% python3 -q
>>> import numpy as np
>>> np.set_printoptions(precision=1, suppress=True, linewidth=120)
>>> feats = np.loadtxt("run5.csv", delimiter=",")
>>> feats
array([[ 0.,  0.,  0.],
       [ 1., -2.,  0.],
       [-1., -6.,  0.],
       [-3., -5.,  1.],
       [-3., -5.,  1.],
       [ 0.,  0.,  0.],
       [ 0.,  0.,  0.],
       [-2., -4.,  0.],
       [ 0.,  0.,  0.],
       [-3., -5.,  1.],
       [-6., -7.,  1.],
       [ 1., -2.,  0.],
       [ 0.,  0.,  0.],
       [ 0.,  0.,  0.],
       [ 0.,  0.,  0.],
       [ 1., -2.,  0.],
       [ 0.,  0.,  0.],
       [ 0.,  0.,  0.],
       [ 0.,  0.,  0.],
       [ 1., -2.,  0.],
       [-3., -5.,  1.],
       [ 0.,  0.,  0.],
       [ 0.,  0.,  0.],
       [ 0.,  0.,  0.],
       [ 0.,  0.,  0.],
       [ 0.,  0.,  0.]])
>>> # row 4 repeats row 3
>>> hat = feats @ np.linalg.solve(feats.T @ feats, feats.T)
>>> np.trace(hat)
np.float64(3.0)
>>> np.round(np.linalg.eigvalsh(hat), 1) + 0
array([0., 0., 0., 0., 0., 0., 0., 0., 0., 0., 0., 0., 0., 0., 0., 0., 0., 0., 0., 0., 0., 0., 0., 1., 1., 1.])
>>> np.diag(hat)
array([0. , 0.2, 0.5, 0.2, 0.2, 0. , 0. , 0.4, 0. , 0.2, 0.6, 0.2, 0. , 0. , 0. , 0.2, 0. , 0. , 0. , 0.2, 0.2, 0. ,
       0. , 0. , 0. , 0. ])
>>> np.linalg.matrix_rank(np.eye(26) - hat)
np.int64(23)
>>> np.round(hat @ feats[:, 2], 1) + 0
array([0., 0., 0., 1., 1., 0., 0., 0., 0., 1., 1., 0., 0., 0., 0., 0., 0., 0., 0., 0., 1., 0., 0., 0., 0., 0.])
>>> rng = np.random.default_rng(95247)
>>> M2 = feats + rng.integers(-2, 3, (26, 2)) @ rng.integers(-2, 3, (2, 3))
>>> M2
array([[ -2.,   4.,  -2.],
       [  1.,  -2.,   0.],
       [  1.,  -6.,  -4.],
       [ -4.,  -5.,   3.],
       [ -4.,  -3.,   0.],
       [ -1.,  -2.,   5.],
       [ -2.,   4.,  -2.],
       [ -2.,  -4.,   0.],
       [  4.,  -4.,  -2.],
       [ -6.,  -3.,   4.],
       [ -2., -11.,  -1.],
       [  1.,   0.,  -3.],
       [ -3.,   4.,   0.],
       [ -1.,   0.,   2.],
       [  3.,  -2.,  -3.],
       [ -2.,   0.,   3.],
       [  2.,  -4.,   2.],
       [  1.,   2.,  -5.],
       [  4.,  -4.,  -2.],
       [  3.,  -2.,  -4.],
       [ -5.,  -5.,   5.],
       [ -3.,   2.,   3.],
       [ -1.,   2.,  -1.],
       [  0.,   4.,  -6.],
       [ -4.,   4.,   2.],
       [  1.,  -2.,   1.]])
>>> np.linalg.matrix_rank(M2 - feats, tol=1e-8)
np.int64(2)
>>> np.round(np.linalg.svd(M2 - feats, compute_uv=False), 1) + 0
array([17.7, 15.1,  0. ])
>>> cent = M2[[10, 18]].astype(float)
>>> for _ in range(6):
...     lab = np.linalg.norm(M2[:, None] - cent, axis=-1).argmin(axis=1)
...     cent = np.array([M2[lab == j].mean(axis=0) for j in range(2)])
... 
>>> lab
array([1, 1, 1, 0, 0, 0, 1, 0, 1, 0, 0, 1, 1, 1, 1, 1, 1, 1, 1, 1, 0, 1, 1, 1, 1, 1])
>>> cent[1] - cent[0]
array([ 3.6,  4.7, -3.4])
>>> M2 = np.c_[feats[:, :2] @ np.array([[0, 2], [3, 1]]), np.array([-2, -5, -3, -2, 3, -1, 1, -2, -5, -3, -4, 0, 3, -1, 3, -3, -3, 1, -4, -3, -4, 4, 0, -1, -4, -3])]
>>> M2
array([[  0.,   0.,  -2.],
       [ -6.,   0.,  -5.],
       [-18.,  -8.,  -3.],
       [-15., -11.,  -2.],
       [-15., -11.,   3.],
       [  0.,   0.,  -1.],
       [  0.,   0.,   1.],
       [-12.,  -8.,  -2.],
       [  0.,   0.,  -5.],
       [-15., -11.,  -3.],
       [-21., -19.,  -4.],
       [ -6.,   0.,   0.],
       [  0.,   0.,   3.],
       [  0.,   0.,  -1.],
       [  0.,   0.,   3.],
       [ -6.,   0.,  -3.],
       [  0.,   0.,  -3.],
       [  0.,   0.,   1.],
       [  0.,   0.,  -4.],
       [ -6.,   0.,  -3.],
       [-15., -11.,  -4.],
       [  0.,   0.,   4.],
       [  0.,   0.,   0.],
       [  0.,   0.,  -1.],
       [  0.,   0.,  -4.],
       [  0.,   0.,  -3.]])
>>> np.linalg.matrix_rank(M2)
np.int64(3)
>>> np.round(np.linalg.norm(M2 - feats @ np.linalg.lstsq(feats, M2)[0], axis=0), 1) + 0
array([ 0. ,  0. , 12.9])
>>> np.linalg.matrix_rank(np.c_[feats, M2])
np.int64(4)
>>> M = np.array([[-2.1, 1.4, 0.2],
...     [1.4, 0.9, 0.2],
...     [0.3, 0.4, -0.9],
...     [-3.0, 1.3, -1.2],
...     [0.3, 1.9, -2.8],
...     [-0.7, 0.9, -1.2],
...     [1.0, -9.0, 0.0],
...     [0.6, -0.6, -0.7],
...     [-0.2, -0.4, -0.2],
...     [-1.5, -0.3, 0.1],
...     [0.6, 1.1, -2.0]])
>>> C2 = np.cov(M, rowvar=False)
>>> np.argwhere(np.triu(np.abs(np.corrcoef(M.T)) > 0.8, 1))
array([], shape=(0, 2), dtype=int64)
>>> round(np.corrcoef(M[:, 1], M[:, 2])[0, 1], 1)
np.float64(-0.4)
>>> C2
array([[ 1.9, -1.4, -0.1],
       [-1.4,  9.1, -1.1],
       [-0.1, -1.1,  1. ]])
>>> np.argsort(-M.std(axis=0).round(6), kind="stable")
array([1, 0, 2])
>>> f = np.array([-2, -3, 4])
>>> np.polyval(f, M[3])
array([-5. , -3.3,  4.7])
>>> np.cross(M[3, :3], M[7, :3])
array([-1.6, -2.8,  1. ])
>>> np.convolve(M[3], f)
array([  6. ,   6.4, -13.5,   8.8,  -4.8])
>>> x = np.array([-3, 1, -1])
>>> target = M @ x
>>> np.linalg.solve(M.T @ M, M.T @ target)
array([-3.,  1., -1.])
>>> try:
...     np.linalg.solve(M, target)
... except np.linalg.LinAlgError as e:
...     print(e)
... 
Last 2 dimensions of the array must be square
>>> np.round(np.linalg.pinv(M) @ M, 1) + 0
array([[1., 0., 0.],
       [0., 1., 0.],
       [0., 0., 1.]])
>>> target
array([  7.5,  -3.5,   0.4,  11.5,   3.8,   4.2, -12. ,  -1.7,   0.4,   4.1,   1.3])
>>> target = target + 0.3 * rng.normal(size=11)
>>> target
array([  7.7,  -3. ,   0.2,  11.7,   3.7,   4.1, -12.5,  -1.8,   0.1,   4.4,   1.8])
>>> coef, *_ = np.linalg.lstsq(M, target)
>>> [round(float(np.linalg.norm(np.linalg.solve(M.T @ M + lam * np.eye(3), M.T @ target))), 2) for lam in (0, 1, 10, 100)]
[3.35, 3.2, 2.38, 0.93]
>>> np.round(np.linalg.norm(target - M @ coef), 1)
np.float64(0.9)
